In [1]: import numpy as np

In [2]: np.set_printoptions(precision=2, suppress=True, linewidth=140)

In [3]: data = np.load("block10.npy")

In [4]: data
Out[4]: 
array([[ 2.87, -5.39,  0.78],
       [ 5.98,  3.94,  6.84],
       [ 6.05,  4.16,  5.43],
       [ 5.81,  3.44,  8.29],
       [ 5.96,  3.88,  6.06],
       [ 6.87,  6.6 ,  7.88],
       [ 4.38, -0.86,  2.87],
       [ 6.71,  6.12,  9.94],
       [ 4.22, -1.35,  1.99],
       [ 4.43, -0.71,  3.89],
       [ 7.  ,  7.01,  9.39],
       [ 5.63,  2.88,  6.33],
       [ 6.26,  4.77,  7.48],
       [ 5.96,  3.88,  7.12],
       [ 4.66, -0.01,  3.56],
       [ 5.2 ,  1.61,  6.  ],
       [ 4.01, -1.96,  3.1 ],
       [ 5.07,  1.21,  4.7 ],
       [ 4.66, -0.01,  4.52],
       [ 5.29,  1.88,  6.3 ],
       [ 6.06,  4.18,  7.95],
       [ 5.28,  1.84,  4.38],
       [ 4.86,  0.57,  3.63],
       [ 4.02, -1.93,  4.02],
       [ 5.81,  3.43,  7.09],
       [ 5.28,  1.84,  4.72]])

In [5]: blk = np.stack([data, 4 * data, data[::-1]])

In [6]: np.linalg.matrix_rank(blk)
Out[6]: array([3, 3, 3])

In [7]: np.linalg.norm(blk, axis=(1, 2))
Out[7]: array([ 44.83, 179.34,  44.83])

In [8]: Ac = data - data.mean(axis=0)

In [9]: vecs = np.linalg.svd(Ac)[2][:1]

In [10]: Y = Ac - Ac @ vecs.T @ vecs

In [11]: np.cov(Ac @ vecs.T, rowvar=False)
Out[11]: array(14.44)

In [12]: Y.std(axis=0)
Out[12]: array([0.13, 0.38, 0.57])

In [13]: np.diag(vecs.T @ vecs)
Out[13]: array([0.07, 0.6 , 0.34])

In [14]: np.round(np.linalg.norm(Y) / np.linalg.norm(Ac), 2)
Out[14]: np.float64(0.18)

In [15]: np.linalg.norm(Y, axis=1).round(6).argmax()
Out[15]: np.int64(2)

In [16]: W0 = np.load("test10.npy")

In [17]: W0
Out[17]: 
array([[ 0.53,  0.39,  0.31],
       [ 0.39,  0.67, -0.26],
       [ 0.31, -0.26,  0.8 ]])

In [18]: # applying it twice changes nothing

In [19]: round(float(np.einsum("ii->", W0)), 2)
Out[19]: 2.0

In [20]: def softmax(z):
    ...:     e = np.exp(z - z.max(axis=-1, keepdims=True))
    ...:     return e / e.sum(axis=-1, keepdims=True)
    ...: 

In [21]: np.round(softmax(10 * W0[1]), 2) + 0
Out[21]: array([0.06, 0.94, 0.  ])

In [22]: softmax(W0).sum(axis=1)
Out[22]: array([1., 1., 1.])

In [23]: softmax(W0[1])
Out[23]: array([0.35, 0.46, 0.18])

In [24]: scores = W0 @ W0.T / np.sqrt(3)

In [25]: softmax(scores)[1] @ W0
Out[25]: array([0.42, 0.35, 0.19])
